In [1]: import numpy as np

In [2]: from numpy import linalg as LA

In [3]: np.set_printoptions(precision=1, suppress=True, linewidth=120, legacy="1.25")

In [4]: rd = lambda a: np.round(a, 1) + 0

In [5]: X = np.array([[0, 0, 0, 0, 0], [0, -2, 0, 1, 0], [0, 0, -2, 0, 0]])

In [6]: rk = LA.matrix_rank(X)

In [7]: print(rk)
2

In [8]: N = LA.svd(X)[2][rk:].T

In [9]: print([int(LA.matrix_rank(X[:i])) for i in range(1, len(X) + 1)])
[0, 1, 2]

In [10]: print(np.allclose(X @ N, 0))
True

In [11]: print([int(LA.matrix_rank(np.delete(X, i, axis=0))) for i in range(3)])
[2, 1, 1]

In [12]: print(X @ N)
[[0. 0. 0.]
 [0. 0. 0.]
 [0. 0. 0.]]

In [13]: print([int(LA.matrix_rank(X[:, :j + 1])) for j in range(5)])
[0, 1, 2, 2, 2]

In [14]: print(N.shape)
(5, 3)

In [15]: print(rd(X @ LA.pinv(X) @ X))
[[ 0.  0.  0.  0.  0.]
 [ 0. -2.  0.  1.  0.]
 [ 0.  0. -2.  0.  0.]]

In [16]: print(np.abs(np.diag(LA.qr(X)[1])) > 1e-9)
[False  True  True]

In [17]: arr = np.load("m.npy")

In [18]: print(arr)
[[ 1  1  1  1  1  1  1  1]
 [ 1 -1 -1  1 -1  1  1 -1]
 [ 1  1 -1 -1 -1 -1  1  1]
 [ 1 -1  1 -1 -1  1 -1  1]]

In [19]: u = np.array([7, -8, -4])

In [20]: print(np.array([np.convolve(row, u, "same") for row in arr]))
[[ -1  -5  -5  -5  -5  -5  -5 -12]
 [-15  -3  19 -11  11   3 -19   4]
 [ -1 -19  -3   5   5  19   3 -12]
 [-15  11 -11  -3  19 -11  11  -4]]

In [21]: print(np.polyval(u, arr[0]))
[-5 -5 -5 -5 -5 -5 -5 -5]

In [22]: print(rd(LA.norm(arr, 2)))
2.8

In [23]: print(rd(LA.norm(arr, axis=0)))
[2. 2. 2. 2. 2. 2. 2. 2.]

In [24]: feats = np.array([[2, 6, 0, 8, 6, 1],
    ...:     [3, 0, 3, 6, 4, 8],
    ...:     [5, 7, 8, 9, 3, 7],
    ...:     [5, 1, 3, 1, 9, 7]])

In [25]: print(feats)
[[2 6 0 8 6 1]
 [3 0 3 6 4 8]
 [5 7 8 9 3 7]
 [5 1 3 1 9 7]]

In [26]: rng = np.random.default_rng(39492)

In [27]: B = feats + rng.integers(-2, 3, (4, 1)) @ rng.integers(-2, 3, (1, 6))

In [28]: print(B)
[[ 0  4 -1  9  7  3]
 [ 3  0  3  6  4  8]
 [ 5  7  8  9  3  7]
 [ 1 -3  1  3 11 11]]

In [29]: print(B - feats)
[[-2 -2 -1  1  1  2]
 [ 0  0  0  0  0  0]
 [ 0  0  0  0  0  0]
 [-4 -4 -2  2  2  4]]

In [30]: print(LA.matrix_rank(B - feats, tol=1e-8))
1

In [31]: B = feats / np.sqrt((feats ** 2).mean(axis=1, keepdims=True))

In [32]: print(rd(B[1]))
[0.6 0.  0.6 1.3 0.8 1.7]

In [33]: print(LA.matrix_rank(B) == LA.matrix_rank(feats))
True

In [34]: print(LA.matrix_rank(feats - feats.mean(axis=1, keepdims=True)))
4

In [35]: t = np.radians(135)

In [36]: Rm = np.eye(6)

In [37]: Rm[4, 4] = Rm[1, 1] = np.cos(t)

In [38]: Rm[4, 1], Rm[1, 4] = -np.sin(t), np.sin(t)

In [39]: print(rd(Rm))
[[ 1.   0.   0.   0.   0.   0. ]
 [ 0.  -0.7  0.   0.   0.7  0. ]
 [ 0.   0.   1.   0.   0.   0. ]
 [ 0.   0.   0.   1.   0.   0. ]
 [ 0.  -0.7  0.   0.  -0.7  0. ]
 [ 0.   0.   0.   0.   0.   1. ]]

In [40]: B = feats @ Rm.T

In [41]: print(rd(np.abs(B - feats).max(axis=0)))
[ 0.   9.8  0.   0.  16.1  0. ]

In [42]: print(rd(LA.svd(feats, compute_uv=False)), rd(LA.svd(B, compute_uv=False)))
[23.9  9.   6.9  4. ] [23.9  9.   6.9  4. ]

In [43]: print(rd(B))
[[ 2.   0.   0.   8.  -8.5  1. ]
 [ 3.   2.8  3.   6.  -2.8  8. ]
 [ 5.  -2.8  8.   9.  -7.1  7. ]
 [ 5.   5.7  3.   1.  -7.1  7. ]]

In [44]: print(np.allclose(feats @ feats.T, B @ B.T))
True

In [45]: data = np.load("layer3.npy")

In [46]: print(data)
[[-1.7  0.  -2.  -1.  -2.   2. ]
 [-1.  -0.7 -2.   2.  -1.   2. ]
 [ 1.   2.   2.3  2.   0.   2. ]
 [-1.  -1.   2.  -1.7 -1.  -2. ]
 [-1.   2.   2.   0.   2.3 -1. ]
 [-2.   0.  -2.  -1.  -2.   2.3]]

In [47]: Q, evecs = LA.qr(data[:, :4])[0], LA.qr(data[:, 4:])[0]

In [48]: s = LA.svd(Q.T @ evecs, compute_uv=False)

In [49]: print(rd(LA.norm(Q @ Q.T - evecs @ evecs.T, 2)))
1.0

In [50]: print(rd(np.degrees(np.arccos(s.clip(0, 1)))))
[ 3.4 42.5]

In [51]: print((s > 0.9).sum())
1

In [52]: u = np.array([3, 6, 9, 5, 6, 9, 2, 7])

In [53]: m1 = u[np.abs(np.subtract.outer(np.arange(8), np.arange(8)))]

In [54]: print(m1)
[[3 6 9 5 6 9 2 7]
 [6 3 6 9 5 6 9 2]
 [9 6 3 6 9 5 6 9]
 [5 9 6 3 6 9 5 6]
 [6 5 9 6 3 6 9 5]
 [9 6 5 9 6 3 6 9]
 [2 9 6 5 9 6 3 6]
 [7 2 9 6 5 9 6 3]]

In [55]: vec = np.array([3, -3, 1, -3, 1, 1, -1, -2])

In [56]: target = m1 @ vec

In [57]: print(target)
[-16 -14 -16 -17 -16 -28 -30   8]

In [58]: print(rd(LA.solve(m1, target + m1[:, 3])))
[ 3. -3.  1. -2.  1.  1. -1. -2.]

In [59]: print(rd(LA.solve(m1, -2 * target)))
[-6.  6. -2.  6. -2. -2.  2.  4.]

In [60]: print(rd(LA.solve(m1.T, m1[3])))
[0. 0. 0. 1. 0. 0. 0. 0.]
